$ python3 -q
>>> import numpy as np
>>> np.set_printoptions(precision=3, suppress=True, linewidth=140)
>>> rnd = lambda a: np.round(a, 3) + 0
>>> r0 = np.array([0, -1, 3, 1, 3, -5, 3])
>>> g = np.array([-1, -1, -4, -1, -1, -4, -2])
>>> M = r0[:, None] + g[None, :]
>>> print(M)
[[-1 -1 -4 -1 -1 -4 -2]
 [-2 -2 -5 -2 -2 -5 -3]
 [ 2  2 -1  2  2 -1  1]
 [ 0  0 -3  0  0 -3 -1]
 [ 2  2 -1  2  2 -1  1]
 [-6 -6 -9 -6 -6 -9 -7]
 [ 2  2 -1  2  2 -1  1]]
>>> # row 4 repeats row 2
>>> print(rnd(np.linalg.norm(M[4] - M[2])))
0.0
>>> print(rnd(np.linalg.norm(M) ** 2 / np.linalg.norm(M, 2) ** 2))
1.13
>>> print(rnd(np.linalg.norm(M, "nuc")))
29.913
>>> print(rnd(np.linalg.norm(M, axis=1)))
[ 6.325  8.66   4.359  4.359  4.359 18.841  4.359]
>>> print(M[4] @ M[2])
19
>>> print(rnd(np.linalg.norm(M, 2)))
21.978
>>> print(rnd(np.linalg.norm(M[4], 1)), rnd(np.linalg.norm(M[4], np.inf)))
11.0 2.0
>>> feats = np.load("out4.npy")
>>> print(feats)
[[-0.497  4.943  2.246]
 [-1.636 -5.13  -0.552]
 [-0.325  1.113  2.612]
 [-2.251  0.871  0.255]
 [-0.462 -0.635 -3.383]
 [-2.649  0.498 -3.77 ]
 [ 0.65   0.609 -5.576]
 [-0.849  0.351  0.808]
 [ 1.861  2.192  2.115]
 [-0.773 -0.145 -2.588]
 [ 0.627  0.407  0.537]
 [ 0.317 -0.606  0.519]
 [-0.28   2.299  2.335]
 [-0.612  3.396 -0.437]
 [ 2.895 -3.212  1.974]
 [ 0.     0.491 -2.968]
 [-0.823  2.826  1.745]
 [ 0.264  3.986 -2.405]
 [-1.288 -0.529  0.57 ]
 [-1.141 -1.724  1.644]
 [ 1.722  2.127  0.309]
 [ 1.864  1.646 -2.314]
 [-0.389 -2.858 -3.833]
 [-0.299  0.741  5.355]]
>>> Y = np.c_[feats[:, :1] @ np.array([[8]]), np.array([2, 2, 2, 0, 0, 1, 2, 1, 0, 1, 2, 1, 2, 0, 1, 0, 0, 2, 0, 2, 0, 0, 2, 2])]
>>> print(Y)
[[ -3.976   2.   ]
 [-13.088   2.   ]
 [ -2.6     2.   ]
 [-18.008   0.   ]
 [ -3.696   0.   ]
 [-21.192   1.   ]
 [  5.2     2.   ]
 [ -6.792   1.   ]
 [ 14.888   0.   ]
 [ -6.184   1.   ]
 [  5.016   2.   ]
 [  2.536   1.   ]
 [ -2.24    2.   ]
 [ -4.896   0.   ]
 [ 23.16    1.   ]
 [  0.      0.   ]
 [ -6.584   0.   ]
 [  2.112   2.   ]
 [-10.304   0.   ]
 [ -9.128   2.   ]
 [ 13.776   0.   ]
 [ 14.912   0.   ]
 [ -3.112   2.   ]
 [ -2.392   2.   ]]
>>> print(rnd(np.linalg.lstsq(feats, Y[:, 0])[0]))
[8. 0. 0.]
>>> print(np.linalg.matrix_rank(np.c_[feats, Y]))
4
>>> lab = feats[:, 2] > np.median(feats[:, 2])
>>> r0 = feats[lab].mean(axis=0) - feats[~lab].mean(axis=0)
>>> print(rnd(r0))
[0.372 0.329 4.144]
>>> print(lab.astype(int))
[1 0 1 0 0 0 0 1 1 0 1 1 1 0 1 0 1 0 1 1 0 0 0 1]
>>> print(np.argsort(-np.abs(r0).round(6), kind="stable"))
[2 0 1]
>>> print(rnd((((feats - feats.mean(axis=0)) @ r0 > 0) == lab).mean()))
0.917
>>> K = np.array([[1, -1, 1, -1, 1, -1, 1, -1],
...     [1, -1, 1, -1, -1, 1, -1, 1],
...     [1, -1, -1, 1, -1, 1, 1, -1],
...     [1, 1, -1, -1, 1, 1, -1, -1],
...     [1, 1, 1, 1, -1, -1, -1, -1],
...     [1, -1, -1, 1, 1, -1, -1, 1],
...     [1, 1, -1, -1, -1, -1, 1, 1],
...     [1, 1, 1, 1, 1, 1, 1, 1]])
>>> O, vecs = np.linalg.qr(K[:, :4])[0], np.linalg.qr(K[:, 4:])[0]
>>> sigma = np.linalg.svd(O.T @ vecs, compute_uv=False)
>>> print(rnd(np.linalg.norm(O @ O.T - vecs @ vecs.T, 2)))
1.0
>>> print(rnd(np.degrees(np.arccos(sigma.clip(0, 1)))))
[90. 90. 90. 90.]
>>> print(rnd(sigma))
[0. 0. 0. 0.]
